% python3 -q
>>> import numpy as np
>>> np.set_printoptions(precision=1, suppress=True, linewidth=120, sign=" ")
>>> tidy = lambda a: np.round(a, 1) + 0
>>> M = np.load("mat.npy")
>>> M
array([[-3.,  1.,  0.],
       [ 0., -3.,  1.],
       [ 0.,  0., -3.]])
>>> # triangular: eigenvalues sit on the diagonal
>>> tidy(np.linalg.det(M))
np.float64(-27.0)
>>> assert M == M.T
Traceback (most recent call last):
  File "<python-input-7>", line 1, in <module>
    assert M == M.T
           ^^^^^^^^
ValueError: The truth value of an array with more than one element is ambiguous. Use a.any() or a.all()
>>> M.inv()
Traceback (most recent call last):
  File "<python-input-8>", line 1, in <module>
    M.inv()
    ^^^^^
AttributeError: 'numpy.ndarray' object has no attribute 'inv'
>>> M @ M
array([[ 9., -6.,  1.],
       [ 0.,  9., -6.],
       [ 0.,  0.,  9.]])
>>> rng = np.random.default_rng(156229)
>>> labels = rng.permutation(3)
>>> Y = M[:, labels] * rng.choice([-1, 1], 3)
>>> Y
array([[ 3., -0.,  1.],
       [-0., -1., -3.],
       [-0.,  3.,  0.]])
>>> Uu, _, VT = np.linalg.svd(M.T @ Y)
>>> labels
array([ 0,  2,  1])
>>> K = np.loadtxt("a.csv", delimiter=",")
>>> tidy(K)
array([[ 0.9,  0.3,  0.3],
       [ 0.3,  0.1, -0.9],
       [ 0.3, -0.9,  0.1]])
>>> vec = np.array([5, -3, 2])
>>> target = K @ vec
>>> tidy(target)
array([ 4.2, -0.5,  4.5])
>>> tidy(np.linalg.solve(K, target))
array([ 5., -3.,  2.])
>>> tidy(np.linalg.solve(K, 5 * target))
array([ 25., -15.,  10.])
>>> tidy(np.linalg.solve(K, target + K[:, 2]))
array([ 5., -3.,  3.])
>>> labels = rng.permutation(3)
>>> labels
array([ 2,  0,  1])
>>> Y = K[labels][:, labels]
>>> tidy(np.sort(np.abs(np.linalg.eigvals(Y))))
array([ 1.,  1.,  1.])
>>> np.trace(Y)
np.float64(1.0)
>>> tidy(K.T @ K)
array([[ 1.,  0.,  0.],
       [ 0.,  1.,  0.],
       [ 0.,  0.,  1.]])
>>> tidy(np.linalg.svd(K, compute_uv=False))
array([ 1.,  1.,  1.])
>>> tidy(K @ K.T)
array([[ 1.,  0.,  0.],
       [ 0.,  1.,  0.],
       [ 0.,  0.,  1.]])
>>> evals, V = np.linalg.eigh(K)
>>> vec = np.array([2, 2, 2])
>>> tidy(V * np.abs(evals) @ V.T)
array([[ 1.,  0.,  0.],
       [ 0.,  1.,  0.],
       [ 0.,  0.,  1.]])
>>> tidy(vec @ K @ vec / (vec @ vec)), tidy(evals[0]), evals[-1]
(np.float64(0.1), np.float64(-1.0), np.float64(1.0))
>>> tidy(V * np.maximum(evals, 0) @ V.T)
array([[ 0.9,  0.2,  0.2],
       [ 0.2,  0.5, -0.5],
       [ 0.2, -0.5,  0.5]])
>>> tidy(np.linalg.eigvalsh(K[1:, 1:]))
array([-0.9,  1. ])
>>> r0 = np.array([3, 4, 1])
>>> Y = K + np.outer(r0, np.eye(3)[0])
>>> np.linalg.matrix_rank(Y - K)
np.int64(1)
>>> tidy(Y)
array([[ 3.9,  0.3,  0.3],
       [ 4.3,  0.1, -0.9],
       [ 1.3, -0.9,  0.1]])
>>> A = np.load("sample14.npy")
>>> tidy(A)
array([[ 0.2, -2. ,  2.2],
       [ 0.2, -2. ,  2.2],
       [ 1.9, -2.3,  0.4],
       [ 2.3, -1.7, -1. ],
       [ 0. ,  1.9, -2.3],
       [-1. ,  2.4, -1.6],
       [ 2.3, -1.4, -1.3],
       [-2.3,  1.4,  1.4],
       [-1.3, -0.7,  2.6],
       [-1.3, -0.7,  2.6],
       [ 1.4,  0.6, -2.6],
       [ 2.2, -1.9, -0.6],
       [-0.9,  2.3, -1.7],
       [-0.5,  2.2, -2. ],
       [ 0. , -1.9,  2.3],
       [-1.2,  2.4, -1.3],
       [ 0.5,  1.5, -2.5],
       [-0.7, -1.4,  2.6],
       [ 1.7, -2.4,  0.6],
       [-2.3,  1.8,  0.8],
       [-0.9, -1.2,  2.6],
       [ 1.7, -2.4,  0.6],
       [-0.1,  2. , -2.3]])
>>> # null space of dimension 1
>>> C2 = np.cov(A, rowvar=False)
>>> tidy(np.polyfit(A[:, 1], A[:, 0], 1))
array([-0.5,  0. ])
>>> tidy(A.std(axis=0))
array([ 1.4,  1.8,  1.9])
>>> tidy(np.corrcoef(A.T))
array([[ 1. , -0.6, -0.3],
       [-0.6,  1. , -0.6],
       [-0.3, -0.6,  1. ]])
>>> C2.shape
(3, 3)
>>> E = np.load("run5.npy")
>>> E
array([[ 0.8,  0. ,  0. , -0.6,  0. ,  0. ,  0. ],
       [ 0. ,  1. ,  0. ,  0. ,  0. ,  0. ,  0. ],
       [ 0. ,  0. ,  1. ,  0. ,  0. ,  0. ,  0. ],
       [ 0.6,  0. ,  0. ,  0.8,  0. ,  0. ,  0. ],
       [ 0. ,  0. ,  0. ,  0. ,  1. ,  0. ,  0. ],
       [ 0. ,  0. ,  0. ,  0. ,  0. ,  1. ,  0. ],
       [ 0. ,  0. ,  0. ,  0. ,  0. ,  0. ,  1. ]])
>>> # keeps lengths
>>> blk = np.stack([E, -1 * E, E[::-1]])
>>> tidy(np.einsum("bij,cij->bc", blk, blk))
array([[ 7., -7.,  1.],
       [-7.,  7., -1.],
       [ 1., -1.,  7.]])
>>> (blk @ E.T).shape
(3, 7, 7)
>>> blk.shape
(3, 7, 7)
>>> Y = np.linalg.invert(E)
Traceback (most recent call last):
  File "<python-input-57>", line 1, in <module>
    Y = np.linalg.invert(E)
        ^^^^^^^^^^^^^^^^
AttributeError: module 'numpy.linalg' has no attribute 'invert'
>>> Y = np.linalg.inv(E)
>>> tidy(np.linalg.det(E) * np.linalg.det(Y))
np.float64(1.0)
>>> tidy(E @ Y)
array([[ 1.,  0.,  0.,  0.,  0.,  0.,  0.],
       [ 0.,  1.,  0.,  0.,  0.,  0.,  0.],
       [ 0.,  0.,  1.,  0.,  0.,  0.,  0.],
       [ 0.,  0.,  0.,  1.,  0.,  0.,  0.],
       [ 0.,  0.,  0.,  0.,  1.,  0.,  0.],
       [ 0.,  0.,  0.,  0.,  0.,  1.,  0.],
       [ 0.,  0.,  0.,  0.,  0.,  0.,  1.]])
>>> tidy(Y)
array([[ 0.8,  0. ,  0. ,  0.6,  0. ,  0. ,  0. ],
       [ 0. ,  1. ,  0. ,  0. ,  0. ,  0. ,  0. ],
       [ 0. ,  0. ,  1. ,  0. ,  0. ,  0. ,  0. ],
       [-0.6,  0. ,  0. ,  0.8,  0. ,  0. ,  0. ],
       [ 0. ,  0. ,  0. ,  0. ,  1. ,  0. ,  0. ],
       [ 0. ,  0. ,  0. ,  0. ,  0. ,  1. ,  0. ],
       [ 0. ,  0. ,  0. ,  0. ,  0. ,  0. ,  1. ]])
>>> tidy(np.linalg.inv(Y))
array([[ 0.8,  0. ,  0. , -0.6,  0. ,  0. ,  0. ],
       [ 0. ,  1. ,  0. ,  0. ,  0. ,  0. ,  0. ],
       [ 0. ,  0. ,  1. ,  0. ,  0. ,  0. ,  0. ],
       [ 0.6,  0. ,  0. ,  0.8,  0. ,  0. ,  0. ],
       [ 0. ,  0. ,  0. ,  0. ,  1. ,  0. ,  0. ],
       [ 0. ,  0. ,  0. ,  0. ,  0. ,  1. ,  0. ],
       [ 0. ,  0. ,  0. ,  0. ,  0. ,  0. ,  1. ]])
>>> W0 = -1 * np.eye(4) + np.eye(4, k=1)
>>> W0
array([[-1.,  1.,  0.,  0.],
       [ 0., -1.,  1.,  0.],
       [ 0.,  0., -1.,  1.],
       [ 0.,  0.,  0., -1.]])
>>> # triangular: eigenvalues sit on the diagonal
>>> np.prod(np.diag(W0)), tidy(np.linalg.det(W0))
(np.float64(1.0), np.float64(1.0))
>>> tidy(np.sort(np.linalg.eigvals(W0)))
array([-1., -1., -1., -1.])
>>> q = W0.astype(float).copy()
>>> for j in range(4):
...     q[:, j] -= q[:, :j] @ (q[:, :j].T @ q[:, j])
...     q[:, j] /= np.linalg.norm(q[:, j])
... 
>>> q
array([[-1.,  0.,  0.,  0.],
       [ 0., -1.,  0.,  0.],
       [ 0.,  0., -1.,  0.],
       [ 0.,  0.,  0., -1.]])
>>> q.T @ q
array([[ 1.,  0.,  0.,  0.],
       [ 0.,  1.,  0.,  0.],
       [ 0.,  0.,  1.,  0.],
       [ 0.,  0.,  0.,  1.]])
>>> np.einsum("ii->", W0)
np.float64(-4.0)
>>> r0 = np.array([2, 3])
>>> np.correlate(W0[1], W0[2], "full")
array([ 0., -1.,  2., -1.,  0.,  0.,  0.])
>>> np.polyval(r0, W0[1])
array([ 3.,  1.,  5.,  3.])
>>> np.allclose(W0 @ W0.T, W0.T @ W0)
False
>>> tidy(np.abs(np.linalg.eigvals(W0)).max())
np.float64(1.0)
>>> assert W0 == W0.T
Traceback (most recent call last):
  File "<python-input-78>", line 1, in <module>
    assert W0 == W0.T
           ^^^^^^^^^^
ValueError: The truth value of an array with more than one element is ambiguous. Use a.any() or a.all()
>>> tidy(np.linalg.det(W0))
np.float64(1.0)
>>> np.allclose(W0, W0.T)
False
>>> tidy(np.sort(np.abs(np.linalg.eigvals(W0))))
array([ 1.,  1.,  1.,  1.])
>>> r0 = np.array([-8, -4, 0, -3, 9])
>>> J = -2 * np.eye(5) + np.outer(r0, r0)
>>> J
array([[ 62.,  32.,   0.,  24., -72.],
       [ 32.,  14.,   0.,  12., -36.],
       [  0.,   0.,  -2.,   0.,   0.],
       [ 24.,  12.,   0.,   7., -27.],
       [-72., -36.,   0., -27.,  79.]])
>>> tidy(np.linalg.eigvals(J).sum().real)
np.float64(160.0)
>>> np.kron(np.eye(2, dtype=int), J)
array([[ 62.,  32.,   0.,  24., -72.,   0.,   0.,   0.,   0.,  -0.],
       [ 32.,  14.,   0.,  12., -36.,   0.,   0.,   0.,   0.,  -0.],
       [  0.,   0.,  -2.,   0.,   0.,   0.,   0.,  -0.,   0.,   0.],
       [ 24.,  12.,   0.,   7., -27.,   0.,   0.,   0.,   0.,  -0.],
       [-72., -36.,   0., -27.,  79.,  -0.,  -0.,   0.,  -0.,   0.],
       [  0.,   0.,   0.,   0.,  -0.,  62.,  32.,   0.,  24., -72.],
       [  0.,   0.,   0.,   0.,  -0.,  32.,  14.,   0.,  12., -36.],
       [  0.,   0.,  -0.,   0.,   0.,   0.,   0.,  -2.,   0.,   0.],
       [  0.,   0.,   0.,   0.,  -0.,  24.,  12.,   0.,   7., -27.],
       [ -0.,  -0.,   0.,  -0.,   0., -72., -36.,   0., -27.,  79.]])
>>> np.einsum("ij,ji->", J, J)
np.float64(28240.0)
>>> tidy(np.linalg.det(J.T))
np.float64(2688.0)
>>> Y = np.array([[3, 0], [1, 0]])
>>> data = np.triu(Y)
>>> data
array([[ 3,  0],
       [ 0,  0]])
>>> # column 0 dominates
>>> tidy(data @ np.linalg.pinv(data) @ data)
array([[ 3.,  0.],
       [ 0.,  0.]])
>>> np.allclose(data[:-1].T @ np.linalg.lstsq(data[:-1].T, data[-1])[0], data[-1])
True
>>> X = np.load("x.npy")
>>> X
array([[ 0., -1.,  2., -2.],
       [-1.,  0.,  0.,  0.],
       [ 2.,  0.,  0.,  0.],
       [-2.,  0.,  0.,  0.]])
>>> [round(float(x), 1) for x in np.linalg.svd(X, compute_uv=False)[:3]]
[3.0, 3.0, 0.0]
>>> r = np.linalg.matrix_rank(X)
>>> r
np.int64(2)
>>> ns = np.linalg.svd(X)[2][r:].T
>>> [int(np.linalg.matrix_rank(X[:i])) for i in range(1, len(X) + 1)]
[1, 2, 2, 2]
>>> tidy(X @ ns)
array([[ 0.,  0.],
       [ 0.,  0.],
       [ 0.,  0.],
       [ 0.,  0.]])
>>> [int(np.linalg.matrix_rank(np.delete(X, i, axis=0))) for i in range(4)]
[1, 2, 2, 2]
>>> [int(np.linalg.matrix_rank(X[:, :j + 1])) for j in range(4)]
[1, 2, 2, 2]
>>> ns.shape
(4, 2)
>>> np.linalg.matrix_rank(X.T @ X), np.linalg.matrix_rank(X @ X.T)
(np.int64(2), np.int64(2))
